% ipython --no-banner

In [1]: import numpy as np

In [2]: import numpy.linalg as la

In [3]: np.set_printoptions(precision=3, suppress=True, linewidth=160)

In [4]: arr = np.load("mat.npy")

In [5]: arr
Out[5]: 
array([[ 4.762, -2.4  ,  0.5  , -1.5  ],
       [-4.03 ,  2.   , -0.3  ,  0.3  ],
       [ 4.029, -2.   , -0.1  , -0.2  ],
       [-3.009,  1.5  ,  1.8  , -0.5  ],
       [-3.172,  1.6  , -0.9  ,  0.6  ],
       [ 0.581, -0.3  , -0.2  , -0.7  ],
       [-1.985,  1.   ,  0.7  , -0.8  ],
       [-0.194,  0.1  , -0.3  ,  1.2  ],
       [ 1.797, -0.9  ,  1.7  ,  0.2  ],
       [-0.028,  0.   , -2.   , -0.9  ],
       [-2.242,  1.1  , -0.5  , -0.5  ],
       [ 1.994, -1.   , -0.6  ,  1.2  ],
       [-0.971,  0.5  ,  0.1  ,  0.6  ],
       [-1.204,  0.6  , -0.6  , -0.4  ]])

In [6]: Xs = (arr - arr.mean(axis=0)) / arr.std(axis=0)

In [7]: np.argwhere(np.abs(Xs) > 2)
Out[7]: array([[9, 2]])

In [8]: beta = la.lstsq(np.delete(Xs, 1, axis=1), Xs[:, 1])[0]

In [9]: beta
Out[9]: array([-0.999,  0.001,  0.005])

In [10]: M = np.array([[0, 0, 0, 0, 0],
    ...:     [0, 0, 0, 1, 0],
    ...:     [0, 0, 0, 0, 1],
    ...:     [0, 1, 0, 0, 0],
    ...:     [0, 0, 1, 0, 0]])

In [11]: Xs = arr - arr.mean(axis=0)

In [12]: vecs = la.svd(Xs)[2][:3]

In [13]: Y = Xs - Xs @ vecs.T @ vecs

In [14]: round(float(la.norm(Y) / la.norm(Xs)), 3)
Out[14]: 0.003

In [15]: (Xs @ vecs.T).std(axis=0)
Out[15]: array([2.875, 0.962, 0.754])

In [16]: round(float(la.eigvalsh(M).min()), 3)
Out[16]: -1.0

In [17]: W1 = np.array([[-3, 0, 3, 1, 1, 0],
    ...:     [-2, 1, -1, -1, 1, -3],
    ...:     [0, 2, 2, -1, 2, 2],
    ...:     [1, 1, 0, -3, -2, 1],
    ...:     [0, -2, -1, -2, 1, -1]])

In [18]: beta = np.array([-6, 5, -4, 0, 6, 9])

In [19]: hid = np.maximum(M @ W1 + beta, 0)

In [20]: (hid > 0).astype(int)
Out[20]: 
array([[0, 1, 0, 0, 1, 1],
       [0, 1, 0, 0, 1, 1],
       [0, 1, 0, 0, 1, 1],
       [0, 1, 0, 0, 1, 1],
       [0, 1, 0, 0, 1, 1]])

In [21]: (hid > 0).mean(axis=0)
Out[21]: array([0., 1., 0., 0., 1., 1.])

In [22]: la.matrix_rank(hid)
Out[22]: np.int64(3)

In [23]: C = np.array([[-2, 2, 2],
    ...:     [0, 0, -2],
    ...:     [1, -1, 2],
    ...:     [1, 1, 0],
    ...:     [0, -1, -1],
    ...:     [2, 1, -1]])

In [24]: W1 @ C
Out[24]: 
array([[10, -9, -1],
       [-4, -8, -6],
       [ 5, -3, -4],
       [-3,  2,  1],
       [-5, -3,  2]])

In [25]: rng = np.random.default_rng(22)

In [26]: labels = rng.permutation(5)

In [27]: labels
Out[27]: array([1, 2, 4, 0, 3])

In [28]: Y = M[labels][:, labels]

In [29]: np.sort(np.abs(la.eigvals(Y)))
Out[29]: array([0., 1., 1., 1., 1.])

In [30]: np.allclose(Y, M)
Out[30]: False

In [31]: np.trace(Y)
Out[31]: np.int64(0)

In [32]: feats = np.load("arr.npy")

In [33]: feats
Out[33]: 
array([[0, 2, 0, 1, 2],
       [2, 0, 2, 0, 1],
       [1, 2, 0, 2, 0],
       [0, 1, 2, 0, 2],
       [2, 0, 1, 2, 0]])

In [34]: Q, r_ = la.qr(feats)

In [35]: abs(r_[0, 0]), round(la.norm(feats[:, 0]), 3)
Out[35]: (np.float64(3.0), np.float64(3.0))

In [36]: np.abs(np.diag(r_))
Out[36]: array([3.   , 2.925, 2.224, 1.151, 1.112])

In [37]: np.round(Q @ r_, 3) + 0
Out[37]: 
array([[0., 2., 0., 1., 2.],
       [2., 0., 2., 0., 1.],
       [1., 2., 0., 2., 0.],
       [0., 1., 2., 0., 2.],
       [2., 0., 1., 2., 0.]])

In [38]: round(float(np.trace(Q @ Q.T)), 3)
Out[38]: 5.0

In [39]: feats @ (-1.0) ** np.arange(5)
Out[39]: array([-1.,  5., -3.,  3.,  1.])

In [40]: feats @ np.ones(5)
Out[40]: array([5., 5., 5., 5., 5.])

In [41]: (feats @ feats)[0]
Out[41]: array([8, 1, 8, 4, 4])

In [42]: vec = np.array([1, 2, 2, 0, 1])

In [43]: target = feats @ vec

In [44]: target
Out[44]: array([6, 7, 5, 8, 4])

In [45]: la.solve(feats, feats[:, 4])
Out[45]: array([0., 0., 0., 0., 1.])

In [46]: la.solve(feats, target + feats[:, 3])
Out[46]: array([1., 2., 2., 1., 1.])

In [47]: labels = rng.permutation(5)

In [48]: labels
Out[48]: array([1, 3, 4, 0, 2])

In [49]: Y = feats[labels][:, labels]

In [50]: np.sort(np.abs(la.eigvals(Y)))
Out[50]: array([0.727, 0.727, 3.078, 3.078, 5.   ])

In [51]: np.allclose(Y, feats)
Out[51]: False

In [52]: Y
Out[52]: 
array([[0, 0, 1, 2, 2],
       [1, 0, 2, 0, 2],
       [0, 2, 0, 2, 1],
       [2, 1, 2, 0, 0],
       [2, 2, 0, 1, 0]])

In [53]: vec = np.array([4, -6, -4, -6, 7])

In [54]: target = Y @ vec

In [55]: target
Out[55]: array([ -2,  10, -17,  -6, -10])

In [56]: la.solve(Y, 2 * target)
Out[56]: array([  8., -12.,  -8., -12.,  14.])

In [57]: la.solve(Y, Y[:, 0])
Out[57]: array([ 1.,  0., -0.,  0.,  0.])

In [58]: la.solve(Y, target)
Out[58]: array([ 4., -6., -4., -6.,  7.])

In [59]: la.solve(Y, target + Y[:, 3])
Out[59]: array([ 4., -6., -4., -5.,  7.])

In [60]: K = np.load("x.npy")

In [61]: K
Out[61]: 
array([[-4,  3, -3,  5],
       [ 3,  2,  1,  3],
       [-3,  1,  4, -3],
       [ 5,  3, -3,  0]])

In [62]: w, vecs = la.eigh(K)

In [63]: vec = np.array([-3, 3, 2, -3])

In [64]: round(vec @ K @ vec / (vec @ vec), 3), np.round(w[0], 3), np.round(w[-1], 3)
Out[64]: (np.float64(2.065), np.float64(-7.588), np.float64(8.755))

In [65]: vec @ K @ vec
Out[65]: np.int64(64)

In [66]: vecs * np.maximum(w, 0) @ vecs.T
Out[66]: 
array([[ 1.8  ,  1.738, -1.972,  2.33 ],
       [ 1.738,  3.212,  0.074,  2.287],
       [-1.972,  0.074,  4.709, -2.503],
       [ 2.33 ,  2.287, -2.503,  3.016]])

In [67]: Y = la.inv(K)

In [68]: la.det(K) * Y
Out[68]: 
array([[ -72.,   75.,  -45.,   37.],
       [  75.,   26.,  151.,  135.],
       [ -45.,  151.,   76.,  -81.],
       [  37.,  135.,  -81., -100.]])

In [69]: Y
Out[69]: 
array([[-0.086,  0.09 , -0.054,  0.044],
       [ 0.09 ,  0.031,  0.181,  0.162],
       [-0.054,  0.181,  0.091, -0.097],
       [ 0.044,  0.162, -0.097, -0.12 ]])

In [70]: (np.abs(Y) > 1e-9).astype(int)
Out[70]: 
array([[1, 1, 1, 1],
       [1, 1, 1, 1],
       [1, 1, 1, 1],
       [1, 1, 1, 1]])

In [71]: np.round(la.inv(Y), 3) + 0
Out[71]: 
array([[-4.,  3., -3.,  5.],
       [ 3.,  2.,  1.,  3.],
       [-3.,  1.,  4., -3.],
       [ 5.,  3., -3.,  0.]])

In [72]: np.allclose(Y, K.T)
Out[72]: False

In [73]: round(float(la.det(K) * la.det(Y)), 3)
Out[73]: 1.0

In [74]: Y = K[0, 0] * K[1:] - np.outer(K[1:, 0], K[0])

In [75]: Y
Out[75]: 
array([[  0, -17,   5, -27],
       [  0,   5, -25,  27],
       [  0, -27,  27, -25]])

In [76]: np.flatnonzero(~Y.round(6).any(axis=1))
Out[76]: array([], dtype=int64)

In [77]: la.matrix_rank(Y), la.matrix_rank(K)
Out[77]: (np.int64(3), np.int64(4))

In [78]: E = np.load("w.npy")

In [79]: E
Out[79]: 
array([[0, 2, 0],
       [0, 0, 3],
       [0, 0, 0]])

In [80]: # null space of dimension 1

In [81]: np.allclose(E @ E.T, E.T @ E)
Out[81]: False

In [82]: la.matrix_power(E, 3)
Out[82]: 
array([[0, 0, 0],
       [0, 0, 0],
       [0, 0, 0]])

In [83]: np.allclose(E, E.T)
Out[83]: False

In [84]: np.round(la.det(E), 3)
Out[84]: np.float64(0.0)

In [85]: np.sort(np.abs(la.eigvals(E)))
Out[85]: array([0., 0., 0.])

In [86]: round(np.abs(la.eigvals(E)).max(), 3)
Out[86]: np.float64(0.0)

In [87]: (E + E.T) / 2
Out[87]: 
array([[0. , 1. , 0. ],
       [1. , 0. , 1.5],
       [0. , 1.5, 0. ]])

In [88]: la.lstsq(E[:-1].T, E[-1])[2]
Out[88]: np.int32(2)

In [89]: np.unique(E.round(6), axis=0).shape
Out[89]: (3, 3)

In [90]: np.allclose(E[:-1].T @ la.lstsq(E[:-1].T, E[-1])[0], E[-1])
Out[90]: True

In [91]: try:
    ...:     la.inv(E)
    ...: except la.LinAlgError as e:
    ...:     print(e)
    ...: 
Singular matrix

In [92]: np.abs(np.diag(la.qr(E)[1])) > 1e-9
Out[92]: array([False, False, False])

In [93]: np.round(np.trace(la.pinv(E) @ E), 3)
Out[93]: np.float64(2.0)

In [94]: E @ la.pinv(E) @ E
Out[94]: 
array([[0., 2., 0.],
       [0., 0., 3.],
       [0., 0., 0.]])

In [95]: Uu, sigma, Vt = la.svd(E)

In [96]: np.argmax(sigma[:-1] / (sigma[1:] + 1e-6)) + 1
Out[96]: np.int64(2)

In [97]: Y = Uu[:, :2] @ np.diag(sigma[:2]) @ Vt[:2]

In [98]: la.matrix_rank(Y)
Out[98]: np.int64(2)

In [99]: np.abs(E - Y).max()
Out[99]: np.float64(0.0)

In [100]: Y
Out[100]: 
array([[0., 2., 0.],
       [0., 0., 3.],
       [0., 0., 0.]])

In [101]: W0 = np.array([[0, 1, 1], [1, 0, 1], [1, 1, 0]])

In [102]: t = np.radians(60)

In [103]: r_ = np.eye(3)

In [104]: r_[1, 1] = r_[0, 0] = np.cos(t)

In [105]: r_[1, 0], r_[0, 1] = -np.sin(t), np.sin(t)

In [106]: r_
Out[106]: 
array([[ 0.5  ,  0.866,  0.   ],
       [-0.866,  0.5  ,  0.   ],
       [ 0.   ,  0.   ,  1.   ]])

In [107]: Y = W0 @ r_.T

In [108]: np.allclose(W0 @ W0.T, Y @ Y.T)
Out[108]: True

In [109]: Y
Out[109]: 
array([[ 0.866,  0.5  ,  1.   ],
       [ 0.5  , -0.866,  1.   ],
       [ 1.366, -0.366,  0.   ]])

In [110]: W0.sum(axis=0)
Out[110]: array([2, 2, 2])

In [111]: np.trace(W0 @ W0 @ W0) // 6
Out[111]: np.int64(1)

In [112]: np.argwhere(np.triu(W0))
Out[112]: 
array([[0, 1],
       [0, 2],
       [1, 2]])

In [113]: low = np.diag(W0.sum(axis=1)) - W0

In [114]: (la.eigvalsh(low) < 1e-8).sum()
Out[114]: np.int64(1)

In [115]: low @ np.ones(3)
Out[115]: array([0., 0., 0.])

In [116]: low
Out[116]: 
array([[ 2, -1, -1],
       [-1,  2, -1],
       [-1, -1,  2]])

In [117]: def softmax(z):
     ...:     e = np.exp(z - z.max(axis=-1, keepdims=True))
     ...:     return e / e.sum(axis=-1, keepdims=True)
     ...: 

In [118]: softmax(W0).sum(axis=1)
Out[118]: array([1., 1., 1.])

In [119]: softmax(W0[1] + -1)
Out[119]: array([0.422, 0.155, 0.422])

In [120]: np.round(softmax(10 * W0[1]), 3) + 0
Out[120]: array([0.5, 0. , 0.5])

In [121]: scores = W0 @ W0.T / np.sqrt(3)

In [122]: softmax(scores + np.triu(np.full(scores.shape, -np.inf), 1))
Out[122]: 
array([[1.   , 0.   , 0.   ],
       [0.36 , 0.64 , 0.   ],
       [0.264, 0.264, 0.471]])

In [123]: softmax(scores)
Out[123]: 
array([[0.471, 0.264, 0.264],
       [0.264, 0.471, 0.264],
       [0.264, 0.264, 0.471]])

In [124]: softmax(scores).round(6).argmax(axis=1)
Out[124]: array([0, 1, 2])
